$ python3 -q
>>> import numpy as np
>>> np.set_printoptions(precision=1, suppress=True, linewidth=120, legacy="1.25")
>>> E = np.loadtxt("dump.csv", delimiter=",")
>>> print(E)
[[-1.  0. -2.]
 [ 0. -1.  0.]
 [-2.  0. -1.]]
>>> # symmetric, so the eigenvalues are real
>>> x = np.array([1, -1, 3])
>>> h1 = np.maximum(E @ x, 0)
>>> print(np.maximum(E @ x, 0) - np.maximum(-E @ x, 0))
[-7.  1. -5.]
>>> print(E * (h1 > 1e-9)[:, None])
[[-0.  0. -0.]
 [ 0. -1.  0.]
 [-0.  0. -0.]]
>>> print(np.tanh(E @ x))
[-1.   0.8 -1. ]
>>> print(np.maximum(E @ (3 * x), 0))
[0. 3. 0.]
>>> print(h1)
[0. 1. 0.]
>>> print(np.flatnonzero(h1 > 1e-9))
[1]
>>> E.inv()
Traceback (most recent call last):
  File "<python-input-13>", line 1, in <module>
    E.inv()
    ^^^^^
AttributeError: 'numpy.ndarray' object has no attribute 'inv'
>>> print(E @ E)
[[5. 0. 4.]
 [0. 1. 0.]
 [4. 0. 5.]]
>>> assert E == E.T
Traceback (most recent call last):
  File "<python-input-15>", line 1, in <module>
    assert E == E.T
           ^^^^^^^^
ValueError: The truth value of an array with more than one element is ambiguous. Use a.any() or a.all()
>>> print(np.trace(E))
-3.0
>>> np.linalg.determinant(E)
Traceback (most recent call last):
  File "<python-input-17>", line 1, in <module>
    np.linalg.determinant(E)
    ^^^^^^^^^^^^^^^^^^^^^
AttributeError: module 'numpy.linalg' has no attribute 'determinant'
>>> print(np.linalg.matrix_power(E, 2))
[[5. 0. 4.]
 [0. 1. 0.]
 [4. 0. 5.]]
>>> w, V = np.linalg.eigh(E)
>>> print((w > 1e-8).sum(), (w < -1e-8).sum())
1 2
>>> print(w)
[-3. -1.  1.]
>>> print(np.linalg.svd(E, compute_uv=False))
[3. 1. 1.]
>>> print(w.sum(), np.trace(E))
-3.0 -3.0
>>> print(np.abs(V[:, -1]).round(6).argmax())
0
>>> print(np.round(V.T @ V, 1) + 0)
[[1. 0. 0.]
 [0. 1. 0.]
 [0. 0. 1.]]
>>> print(V @ np.diag(w) @ V.T)
[[-1.  0. -2.]
 [ 0. -1.  0.]
 [-2.  0. -1.]]
>>> data = np.abs(np.array([[2, 3, 0], [2, 3, 0], [0, 0, 0]])) + np.eye(3)
>>> data = data / data.sum(axis=1, keepdims=True)
>>> print(data)
[[0.5 0.5 0. ]
 [0.3 0.7 0. ]
 [0.  0.  1. ]]
>>> # splits into 2 blocks
>>> x = np.array([3, 2, 3])
>>> target = data @ x
>>> coef, lr = np.zeros(3), 1 / np.linalg.norm(data, 2) ** 2
>>> for i in range(200):
...     coef -= lr * data.T @ (data @ coef - target)
...     if i % 50 == 0: print(i, round(np.linalg.norm(data @ coef - target), 1))
... 
0 0.2
50 0.1
100 0.0
150 0.0
>>> print(coef)
[3. 2. 3.]
>>> print(np.round(np.linalg.cond(data), 1))
6.2
